$ ipython --no-banner

In [1]: import numpy as np

In [2]: from numpy import linalg as LA

In [3]: np.set_printoptions(suppress=True, linewidth=200)

In [4]: def tidy(a):
   ...:     return np.round(a, 1) + 0
   ...: 

In [5]: feats = np.load("w.npy")

In [6]: feats
Out[6]: 
array([[ 0,  0,  0,  1,  0,  1,  1],
       [ 0,  0,  0,  1,  2,  0,  0],
       [ 0,  0,  0,  0, -1, -1,  1],
       [-1, -1,  0,  0, -1,  0,  0],
       [ 0, -2,  1,  1,  0, -1,  0],
       [-1,  0,  1,  0,  1,  0,  1],
       [-1,  0, -1,  0,  0, -1,  0]])

In [7]: # rank 6

In [8]: u = np.array([3, 0, 3])

In [9]: np.polyval(u, feats[6])
Out[9]: array([6, 3, 6, 3, 3, 6, 3])

In [10]: np.correlate(feats[6], feats[3], "full")
Out[10]: array([0, 0, 1, 0, 1, 1, 1, 2, 1, 0, 1, 1, 0])

In [11]: np.convolve(feats[6], u)
Out[11]: array([-3,  0, -6,  0, -3, -3,  0, -3,  0])

In [12]: np.array([np.convolve(row, u, "same") for row in feats])
Out[12]: 
array([[ 0,  0,  3,  0,  6,  3,  3],
       [ 0,  0,  3,  6,  3,  6,  0],
       [ 0,  0,  0, -3, -3,  0, -3],
       [-3, -3, -3, -3,  0, -3,  0],
       [-6,  3, -3,  3,  0,  0, -3],
       [ 0,  0,  0,  6,  0,  6,  0],
       [ 0, -6,  0, -3, -3,  0, -3]])

In [13]: feats.sum(axis=0)
Out[13]: array([-3, -3,  1,  3,  1, -2,  3])

In [14]: np.abs(feats).max()
Out[14]: np.int64(2)

In [15]: feats.shape
Out[15]: (7, 7)

In [16]: np.diff(feats, axis=0)
Out[16]: 
array([[ 0,  0,  0,  0,  2, -1, -1],
       [ 0,  0,  0, -1, -3, -1,  1],
       [-1, -1,  0,  0,  0,  1, -1],
       [ 1, -1,  1,  1,  1, -1,  0],
       [-1,  2,  0, -1,  1,  1,  1],
       [ 0,  0, -2,  0, -1, -1, -1]])

In [17]: feats.sum(axis=1)
Out[17]: array([ 3,  3, -1, -3, -1,  2, -3])

In [18]: print(np.count_nonzero(feats))
22

In [19]: LA.matrix_rank(feats)
Out[19]: np.int64(6)

In [20]: np.unravel_index(np.abs(feats).argmax(), feats.shape)
Out[20]: (np.int64(1), np.int64(4))

In [21]: [round(float(x), 1) for x in LA.svd(feats, compute_uv=False)[:3]]
Out[21]: [2.9, 2.9, 1.9]

In [22]: LA.cond(feats) > 100
Out[22]: np.True_

In [23]: LA.matrix_rank(feats, rtol=0.1)
Out[23]: np.int64(6)

In [24]: vec = np.array([1, -1, -2, -1, -1, 1, 0])

In [25]: tidy(LA.eigvals(feats).real)
Out[25]: array([0., 0., 0., 0., 0., 0., 0.])

In [26]: q = LA.solve(np.eye(7) - feats, np.eye(7) + feats)

In [27]: tidy(LA.det(q))
Out[27]: np.float64(1.0)
